% ipython --no-banner

In [1]: import numpy as np

In [2]: np.set_printoptions(precision=1, suppress=True, linewidth=200)

In [3]: tidy = lambda a: np.round(a, 1) + 0

In [4]: X = np.load("w.npy")

In [5]: X
Out[5]: 
array([[ 6., -2.,  0.,  0.,  0.,  0.,  0.,  0.,  0.,  0.,  0.,  0.],
       [-2.,  2., -2.,  0.,  0.,  0.,  0.,  0.,  0.,  0.,  0.,  0.],
       [ 0., -2.,  1., -2.,  0.,  0.,  0.,  0.,  0.,  0.,  0.,  0.],
       [ 0.,  0., -2.,  6., -2.,  0.,  0.,  0.,  0.,  0.,  0.,  0.],
       [ 0.,  0.,  0., -2.,  3., -2.,  0.,  0.,  0.,  0.,  0.,  0.],
       [ 0.,  0.,  0.,  0., -2.,  2., -2.,  0.,  0.,  0.,  0.,  0.],
       [ 0.,  0.,  0.,  0.,  0., -2.,  5., -2.,  0.,  0.,  0.,  0.],
       [ 0.,  0.,  0.,  0.,  0.,  0., -2.,  9., -2.,  0.,  0.,  0.],
       [ 0.,  0.,  0.,  0.,  0.,  0.,  0., -2.,  5., -2.,  0.,  0.],
       [ 0.,  0.,  0.,  0.,  0.,  0.,  0.,  0., -2.,  3., -2.,  0.],
       [ 0.,  0.,  0.,  0.,  0.,  0.,  0.,  0.,  0., -2.,  1., -2.],
       [ 0.,  0.,  0.,  0.,  0.,  0.,  0.,  0.,  0.,  0., -2.,  4.]])

In [6]: # symmetric, so the eigenvalues are real

In [7]: [round(float(np.linalg.det(X[:i, :i])), 2) + 0 for i in range(1, 13)]
Out[7]: 
[6.0,
 8.0,
 -16.0,
 -128.0,
 -320.0,
 -128.0,
 640.0,
 6272.0,
 28800.0,
 61312.0,
 -53888.0,
 -460800.0]

In [8]: ev, V = np.linalg.eigh(X)

In [9]: tidy(np.abs(V[:, -1]))
Out[9]: array([0. , 0. , 0. , 0. , 0. , 0.1, 0.3, 0.9, 0.3, 0.1, 0. , 0. ])

In [10]: np.abs(V[:, -1]).round(6).argmax()
Out[10]: np.int64(7)

In [11]: tidy(np.linalg.eigvalsh(X @ X))
Out[11]: array([  0.1,   1. ,   1.5,   4.6,   5.4,  10.7,  22.2,  29.4,  40.8,  47.3,  60. , 112. ])

In [12]: (ev > 1e-8).sum(), (ev < -1e-8).sum()
Out[12]: (np.int64(9), np.int64(3))

In [13]: (X + X.T) / 2
Out[13]: 
array([[ 6., -2.,  0.,  0.,  0.,  0.,  0.,  0.,  0.,  0.,  0.,  0.],
       [-2.,  2., -2.,  0.,  0.,  0.,  0.,  0.,  0.,  0.,  0.,  0.],
       [ 0., -2.,  1., -2.,  0.,  0.,  0.,  0.,  0.,  0.,  0.,  0.],
       [ 0.,  0., -2.,  6., -2.,  0.,  0.,  0.,  0.,  0.,  0.,  0.],
       [ 0.,  0.,  0., -2.,  3., -2.,  0.,  0.,  0.,  0.,  0.,  0.],
       [ 0.,  0.,  0.,  0., -2.,  2., -2.,  0.,  0.,  0.,  0.,  0.],
       [ 0.,  0.,  0.,  0.,  0., -2.,  5., -2.,  0.,  0.,  0.,  0.],
       [ 0.,  0.,  0.,  0.,  0.,  0., -2.,  9., -2.,  0.,  0.,  0.],
       [ 0.,  0.,  0.,  0.,  0.,  0.,  0., -2.,  5., -2.,  0.,  0.],
       [ 0.,  0.,  0.,  0.,  0.,  0.,  0.,  0., -2.,  3., -2.,  0.],
       [ 0.,  0.,  0.,  0.,  0.,  0.,  0.,  0.,  0., -2.,  1., -2.],
       [ 0.,  0.,  0.,  0.,  0.,  0.,  0.,  0.,  0.,  0., -2.,  4.]])

In [14]: assert X == X.T
ValueError: The truth value of an array with more than one element is ambiguous. Use a.any() or a.all()


In [15]: np.trace(X)
Out[15]: np.float64(47.0)

In [16]: tidy(np.abs(np.linalg.eigvals(X)).max())
Out[16]: np.float64(10.6)

In [17]: tidy(np.linalg.det(X))
Out[17]: np.float64(-460800.0)

In [18]: np.allclose(X, X.T)
Out[18]: True

In [19]: tidy(np.sort(np.abs(np.linalg.eigvals(X))))
Out[19]: array([ 0.3,  1. ,  1.2,  2.2,  2.3,  3.3,  4.7,  5.4,  6.4,  6.9,  7.7, 10.6])

In [20]: ev, V = np.linalg.eigh(X)

In [21]: vec = np.array([-1, 3, -3, -2, -1, 2, -3, 1, 1, -3, -1, -2])

In [22]: vec @ X @ vec
Out[22]: np.float64(219.0)

In [23]: np.abs(X).sum(axis=1).max(), tidy(np.abs(ev).max())
Out[23]: (np.float64(13.0), np.float64(10.6))

In [24]: J = np.loadtxt("case6.csv", delimiter=",")

In [25]: J
Out[25]: 
array([[-1., -3.,  6.,  7.,  6.,  9.,  0.,  2.,  8.,  8.,  5.],
       [ 0.,  2.,  6., -3.,  3., -3.,  8.,  1., -3., -9., -5.],
       [ 0.,  0.,  4., -1.,  8.,  9., -4., -8.,  5.,  6., -2.],
       [ 0.,  0.,  0.,  9.,  5.,  4.,  4., -8.,  6., -6., -8.],
       [ 0.,  0.,  0.,  0.,  0.,  7.,  6.,  3.,  4.,  6.,  5.],
       [ 0.,  0.,  0.,  0.,  0.,  4.,  2., -2.,  1., -2., -3.],
       [ 0.,  0.,  0.,  0.,  0.,  0., -4.,  2.,  5., -5., -8.],
       [ 0.,  0.,  0.,  0.,  0.,  0.,  0., -5.,  0., -7.,  7.],
       [ 0.,  0.,  0.,  0.,  0.,  0.,  0.,  0.,  2., -3.,  9.],
       [ 0.,  0.,  0.,  0.,  0.,  0.,  0.,  0.,  0., -3., -7.],
       [ 0.,  0.,  0.,  0.,  0.,  0.,  0.,  0.,  0.,  0.,  4.]])

In [26]: rng = np.random.default_rng(31446)

In [27]: idx = rng.permutation(11)

In [28]: idx
Out[28]: array([ 7,  8,  0,  9,  6, 10,  1,  4,  2,  5,  3])

In [29]: M2 = J[idx][:, idx]

In [30]: M2
Out[30]: 
array([[-5.,  0.,  0., -7.,  0.,  7.,  0.,  0.,  0.,  0.,  0.],
       [ 0.,  2.,  0., -3.,  0.,  9.,  0.,  0.,  0.,  0.,  0.],
       [ 2.,  8., -1.,  8.,  0.,  5., -3.,  6.,  6.,  9.,  7.],
       [ 0.,  0.,  0., -3.,  0., -7.,  0.,  0.,  0.,  0.,  0.],
       [ 2.,  5.,  0., -5., -4., -8.,  0.,  0.,  0.,  0.,  0.],
       [ 0.,  0.,  0.,  0.,  0.,  4.,  0.,  0.,  0.,  0.,  0.],
       [ 1., -3.,  0., -9.,  8., -5.,  2.,  3.,  6., -3., -3.],
       [ 3.,  4.,  0.,  6.,  6.,  5.,  0.,  0.,  0.,  7.,  0.],
       [-8.,  5.,  0.,  6., -4., -2.,  0.,  8.,  4.,  9., -1.],
       [-2.,  1.,  0., -2.,  2., -3.,  0.,  0.,  0.,  4.,  0.],
       [-8.,  6.,  0., -6.,  4., -8.,  0.,  5.,  0.,  4.,  9.]])

In [31]: np.allclose(M2, J)
Out[31]: False

In [32]: data = np.load("data.npy")

In [33]: data
Out[33]: 
array([[-3,  0,  0,  0, -6,  0,  3],
       [ 1,  0,  0,  0,  2,  0, -1],
       [-2,  0,  0,  0, -4,  0,  2],
       [ 0,  0,  0,  0,  0,  0,  0],
       [-1,  0,  0,  0, -2,  0,  1],
       [ 0,  0,  0,  0,  0,  0,  0],
       [ 0,  0,  0,  0,  0,  0,  0],
       [-1,  0,  0,  0, -2,  0,  1],
       [-1,  0,  0,  0, -2,  0,  1]])

In [34]: np.linalg.cond(data) > 100
Out[34]: np.True_

In [35]: [round(float(x), 1) for x in np.linalg.svd(data, compute_uv=False)[:3]]
Out[35]: [10.1, 0.0, 0.0]

In [36]: np.argsort(-np.linalg.norm(data, axis=0).round(6), kind="stable")[:3]
Out[36]: array([4, 0, 6])

In [37]: tidy(np.linalg.norm(data, 2) / np.linalg.norm(data))
Out[37]: np.float64(1.0)

In [38]: tidy(data @ np.linalg.pinv(data) @ data)
Out[38]: 
array([[-3.,  0.,  0.,  0., -6.,  0.,  3.],
       [ 1.,  0.,  0.,  0.,  2.,  0., -1.],
       [-2.,  0.,  0.,  0., -4.,  0.,  2.],
       [ 0.,  0.,  0.,  0.,  0.,  0.,  0.],
       [-1.,  0.,  0.,  0., -2.,  0.,  1.],
       [ 0.,  0.,  0.,  0.,  0.,  0.,  0.],
       [ 0.,  0.,  0.,  0.,  0.,  0.,  0.],
       [-1.,  0.,  0.,  0., -2.,  0.,  1.],
       [-1.,  0.,  0.,  0., -2.,  0.,  1.]])

In [39]: left, sv, vt = np.linalg.svd(data)

In [40]: V = vt[:(sv > 1e-8).sum()]

In [41]: vec = data[3] + 5 * data[1] + rng.integers(2) * np.eye(7)[5]

In [42]: vec
Out[42]: array([ 5.,  0.,  0.,  0., 10.,  1., -5.])

In [43]: np.allclose(V.T @ V @ vec, vec)
Out[43]: False

In [44]: tidy(V.T @ V)
Out[44]: 
array([[ 0.2,  0. ,  0. ,  0. ,  0.3,  0. , -0.2],
       [ 0. ,  0. ,  0. ,  0. ,  0. ,  0. ,  0. ],
       [ 0. ,  0. ,  0. ,  0. ,  0. ,  0. ,  0. ],
       [ 0. ,  0. ,  0. ,  0. ,  0. ,  0. ,  0. ],
       [ 0.3,  0. ,  0. ,  0. ,  0.7,  0. , -0.3],
       [ 0. ,  0. ,  0. ,  0. ,  0. ,  0. ,  0. ],
       [-0.2,  0. ,  0. ,  0. , -0.3,  0. ,  0.2]])

In [45]: M2 = np.array([[1, 1],
    ...:     [-1, -2],
    ...:     [0, 0],
    ...:     [-1, 0],
    ...:     [2, 1],
    ...:     [2, -2],
    ...:     [0, 0],
    ...:     [0, 0],
    ...:     [0, -1],
    ...:     [2, 1],
    ...:     [0, 0]])

In [46]: cent = np.array([[3, 0, -1, -2, -3, -3, -3, 1, 0, -2, -2, 1, -1],
    ...:     [-2, -3, 2, -1, -2, -3, -2, 1, 2, 1, 2, 1, 2]])

In [47]: F = M2 @ cent + 0.3 * rng.normal(size=(11, 13))

In [48]: tidy(F)
Out[48]: 
array([[ 0.5, -3.1,  1.1, -2.4, -5.3, -6.4, -4.9,  1.6,  2.4, -0.8,  0.2,  1.7,  0.9],
       [ 1.3,  5.8, -3.3,  3.4,  7. ,  9.1,  7.3, -2.9, -3.8, -0.1, -1.9, -2.3, -3.1],
       [ 0.2,  0.2,  0.6, -0.4,  0.3, -0.7, -0.3,  0.2,  0.6, -0.6, -0.4, -0.7,  0.1],
       [-3.5,  0.3,  1. ,  1.9,  2.6,  2.8,  2.9, -1.3, -0.1,  1.8,  2.1, -1.5,  0.6],
       [ 3.8, -2.8,  0.1, -4.9, -8.2, -9. , -7.7,  2.6,  2.2, -2.8, -1.6,  3. , -0.1],
       [10. ,  5.8, -5.8, -1.9, -2.1,  0. , -1.7,  0. , -4.4, -6. , -7.9, -0.1, -6. ],
       [-0.2, -0.5, -0.5,  0.2,  0.5, -0.1,  0. , -0.3,  0.2, -0.1,  0.1, -0.3,  0. ],
       [-0.4, -0.1,  0. , -0.2,  0.4,  0. ,  0.4,  0.1, -0.1, -0.3, -0.3,  0. ,  0.1],
       [ 2.1,  2.9, -1.7,  0.9,  2. ,  3. ,  2.3, -1.2, -1.8, -1. , -2.1, -0.6, -2.3],
       [ 4. , -3.3,  0.5, -4.8, -7.6, -9. , -8.3,  2.8,  2.1, -3.2, -1.8,  3.1,  0.2],
       [-0.4,  0. ,  0.1, -0.1,  0.5,  0.2, -0.1, -0.3,  0.2, -0.3,  0.3,  0.3,  0.4]])

In [49]: left, sv, vt = np.linalg.svd(F)

In [50]: tidy(sv)
Out[50]: array([31.5, 20.6,  1.7,  1.4,  1.1,  1. ,  0.8,  0.7,  0.6,  0.3,  0.1])

In [51]: np.argmax(sv[:-1] / (sv[1:] + 1e-6)) + 1
Out[51]: np.int64(2)

In [52]: M2 = left[:, :2] @ np.diag(sv[:2]) @ vt[:2]

In [53]: np.linalg.matrix_rank(F, rtol=0.05)
Out[53]: np.int64(3)

In [54]: tidy(np.linalg.norm(F - M2, 2)), tidy(sv[2])
Out[54]: (np.float64(1.7), np.float64(1.7))

In [55]: tidy(np.abs(F - M2).max())
Out[55]: np.float64(0.8)

In [56]: tidy(M2)
Out[56]: 
array([[ 0.7, -3.1,  1.3, -2.8, -5. , -6.2, -5.1,  1.9,  2.2, -0.8,  0.3,  1.9,  1.2],
       [ 1.2,  5.8, -3.1,  3.6,  6.9,  9.1,  7.1, -2.8, -4.1,  0. , -2.1, -2.7, -3. ],
       [ 0.1, -0.1,  0. , -0.2, -0.3, -0.3, -0.3,  0.1,  0.1, -0.1, -0.1,  0.1,  0. ],
       [-3. ,  0. ,  0.9,  1.9,  3. ,  3. ,  2.9, -0.9,  0. ,  2. ,  2. , -1. ,  1. ],
       [ 3.9, -3. ,  0.2, -4.6, -7.9, -9. , -7.9,  2.8,  2. , -2.9, -1.8,  2.8,  0.1],
       [10.2,  5.7, -5.8, -2.1, -2. ,  0.1, -1.6, -0.1, -4.2, -6. , -7.9,  0.3, -6. ],
       [-0.2,  0. ,  0.1,  0.1,  0.1,  0.1,  0.1,  0. ,  0. ,  0.1,  0.1,  0. ,  0.1],
       [-0.1,  0. ,  0. ,  0.1,  0.1,  0.1,  0.1,  0. ,  0. ,  0.1,  0.1,  0. ,  0. ],
       [ 2.1,  2.9, -2. ,  0.9,  2. ,  3.1,  2.1, -1. , -2.1, -1. , -2. , -0.9, -2. ],
       [ 3.9, -3.1,  0.3, -4.7, -8. , -9.1, -8. ,  2.8,  2.1, -2.9, -1.8,  2.8,  0.1],
       [-0.3, -0.1,  0.1,  0.1,  0.1,  0.1,  0.1,  0. ,  0.1,  0.2,  0.2,  0. ,  0.2]])
